$ python -q
>>> import numpy as np
>>> import numpy.linalg as la
>>> np.set_printoptions(suppress=True, linewidth=200)
>>> W0 = 5 * np.eye(7) + np.ones((7, 7))
>>> print(W0)
[[6. 1. 1. 1. 1. 1. 1.]
 [1. 6. 1. 1. 1. 1. 1.]
 [1. 1. 6. 1. 1. 1. 1.]
 [1. 1. 1. 6. 1. 1. 1.]
 [1. 1. 1. 1. 6. 1. 1.]
 [1. 1. 1. 1. 1. 6. 1.]
 [1. 1. 1. 1. 1. 1. 6.]]
>>> f = np.array([-4, 3, 2])
>>> print(np.convolve(W0[1], f))
[ -4. -21.  16.  11.   1.   1.   1.   5.   2.]
>>> print(np.polyval(f, W0[1]))
[   1. -124.    1.    1.    1.    1.    1.]
>>> arr = np.load("a.npy")
>>> print(arr)
[[-0.81  0.    0.61  0.12  0.06  0.28  0.11  0.79 -0.12  0.48]
 [ 1.28 -2.25 -2.24 -0.79 -0.02 -1.79 -1.95 -0.78  0.05 -1.44]
 [ 1.55 -2.46 -2.31  0.43 -0.49 -1.79 -1.06 -0.71  0.34 -1.61]
 [ 0.61 -0.26  0.11 -0.44  0.41  0.09 -0.24  0.45  0.31 -0.28]
 [ 1.67 -3.4  -4.21  0.36  0.19 -2.06 -1.42 -1.77  0.91 -2.02]
 [ 1.69 -3.42 -4.09 -0.11 -0.26 -1.66 -1.87 -1.8   0.03 -1.96]
 [-1.96  4.04  3.58 -0.02  0.06  1.64  1.73  1.61 -0.65  1.89]
 [-0.38 -0.9  -0.6   0.47 -0.58 -0.31 -0.38 -0.41 -0.59 -0.15]
 [ 0.32 -0.37 -0.32 -0.41 -0.01 -0.57 -0.2  -0.08  0.03 -0.19]
 [ 0.64 -1.42 -1.19 -0.14  0.21 -1.08 -0.66 -1.26  0.54 -1.21]]
>>> f, g = W0[6], W0[0]
>>> print(f @ f)
42.0
>>> print(f @ g)
17.0
>>> pr = (f @ g) / (f @ f) * f
>>> print(np.round(g - pr, 2))
[ 5.6   0.6   0.6   0.6   0.6   0.6  -1.43]
>>> print(la.matrix_rank(np.outer(f, g)))
1
>>> print(np.outer(f, g))
[[ 6.  1.  1.  1.  1.  1.  1.]
 [ 6.  1.  1.  1.  1.  1.  1.]
 [ 6.  1.  1.  1.  1.  1.  1.]
 [ 6.  1.  1.  1.  1.  1.  1.]
 [ 6.  1.  1.  1.  1.  1.  1.]
 [ 6.  1.  1.  1.  1.  1.  1.]
 [36.  6.  6.  6.  6.  6.  6.]]
>>> x0 = np.array([-3, 2, 1, 2, 1, 0, -3, 1, 1, -1])
>>> target = arr @ x0
>>> print(target.round(2))
[  3.2   -5.62  -7.09  -0.95  -9.69 -10.68  11.44  -0.61  -2.11  -3.55]
>>> print(np.round(la.solve(arr, -2 * target), 2) + 0)
[ 6. -4. -2. -4. -2.  0.  6. -2. -2.  2.]
>>> print(np.round(la.solve(arr, target), 2) + 0)
[-3.  2.  1.  2.  1.  0. -3.  1.  1. -1.]
>>> print(np.round(la.solve(arr, target + arr[:, 9]), 2) + 0)
[-3.  2.  1.  2.  1.  0. -3.  1.  1.  0.]
>>> print(np.allclose(arr @ arr.T, arr.T @ arr))
False
>>> print(np.round(np.trace(arr), 2))
-7.14
>>> assert arr == arr.T
Traceback (most recent call last):
  File "<python-input-25>", line 1, in <module>
    assert arr == arr.T
           ^^^^^^^^^^^^
ValueError: The truth value of an array with more than one element is ambiguous. Use a.any() or a.all()
>>> print(np.round(np.sort(np.abs(la.eigvals(arr))), 2))
[0.17 0.26 0.66 0.66 0.72 0.98 0.98 1.08 1.08 6.97]
>>> print(np.round(la.det(arr), 2))
-0.11
